% python3 -q
>>> import numpy as np
>>> import numpy.linalg as la
>>> np.set_printoptions(precision=2, suppress=True, linewidth=160, legacy="1.25")
>>> K = np.load("mat.npy")
>>> print(K)
[[ 0 -7  0  0 -7]
 [ 0  7  0  0  0]
 [ 0  0  0  0  0]
 [ 0  0  0  0  0]]
>>> C2 = K.T @ K
>>> print(np.round(la.eigvalsh(C2)[::-1], 2) + 0)
[128.28  18.72   0.     0.     0.  ]
>>> print((K @ K.T).shape)
(4, 4)
>>> print(la.svd(K, compute_uv=False) ** 2)
[128.28  18.72   0.     0.  ]
>>> print(la.matrix_rank(C2))
2
>>> print(np.allclose(C2, C2.T))
True
>>> try:
...     la.inv(K)
... except la.LinAlgError as e:
...     print(repr(e))
... 
LinAlgError('Last 2 dimensions of the array must be square')
>>> print(np.unique(K.round(6), axis=0).shape)
(3, 5)
>>> print(np.allclose(K[:-1].T @ la.lstsq(K[:-1].T, K[-1])[0], K[-1]))
True
>>> print(np.round(K @ la.pinv(K) @ K, 2) + 0)
[[ 0. -7.  0.  0. -7.]
 [ 0.  7.  0.  0.  0.]
 [ 0.  0.  0.  0.  0.]
 [ 0.  0.  0.  0.  0.]]
>>> r0 = np.array([0, 1, 0, 0])
>>> g = np.array([1, 1, 1])
>>> feats = r0[:, None] + g[None, :]
>>> print(feats)
[[1 1 1]
 [2 2 2]
 [1 1 1]
 [1 1 1]]
>>> # rows and columns are dependent
>>> U, sv, Vt = la.svd(feats)
>>> V = Vt[:(sv > 1e-8).sum()]
>>> rng = np.random.default_rng(860069)
>>> x0 = feats[0] + 2 * feats[1] + rng.integers(2) * np.eye(3)[2]
>>> print(x0)
[5. 5. 5.]
>>> print(np.allclose(V.T @ V @ x0, x0))
True
>>> data = np.load("a.npy")
>>> print(data)
[[ 0.1 -0.7  1.8 -0.4]
 [ 0.4  0.5 -1.4  2.3]
 [ 0.5  0.5  1.3 -1.7]
 [-0.5  0.1  0.  -1.3]
 [ 0.6  0.3  2.7 -0.9]
 [-0.9 -0.2 -0.4  0.6]
 [-0.1 -1.  -0.2  0.2]
 [-0.5  0.7  0.6  1.3]
 [-1.8  0.4 -1.2  0.9]
 [ 0.2  0.7  0.  -0.3]
 [-0.8  0.   0.   1.1]
 [ 2.2  0.6  2.  -0.5]
 [-0.3 -0.2  0.  -0.1]
 [ 0.   0.6 -0.2 -1.4]
 [ 0.7  0.2 -2.1  0.5]
 [ 0.3 -0.1  1.   0. ]
 [-0.4  0.6 -0.7 -1.3]
 [ 0.5  0.7  0.7  0.3]
 [ 2.3 -0.9 -0.4  0.1]
 [-2.5  1.4  0.9  0.6]
 [ 1.   0.5  0.  -0.7]
 [-0.6 -2.8  0.2  1.2]
 [13.  19.  -7.   4. ]
 [-0.5  0.9  0.4 -1.2]
 [-0.6  0.8 -0.5  1.7]
 [ 0.1 -1.8  0.  -1.2]
 [-0.2 -0.8 -1.1 -0.2]
 [-1.3 -1.1 -1.4 -0.1]
 [-0.9 -1.  -0.9  1.4]]
>>> Ac = data - data.mean(axis=0)
>>> V = la.svd(Ac)[2][:1]
>>> A2 = Ac - Ac @ V.T @ V
>>> print(round(float(la.norm(A2) / la.norm(Ac)), 2))
0.37
>>> print(A2.std(axis=0))
[0.86 0.59 1.05 1.  ]
>>> print(la.norm(A2, axis=1).round(6).argmax())
19
>>> print(np.cov(Ac @ V.T, rowvar=False))
21.371223998489697
>>> print((Ac @ V.T).std(axis=0))
[4.54]
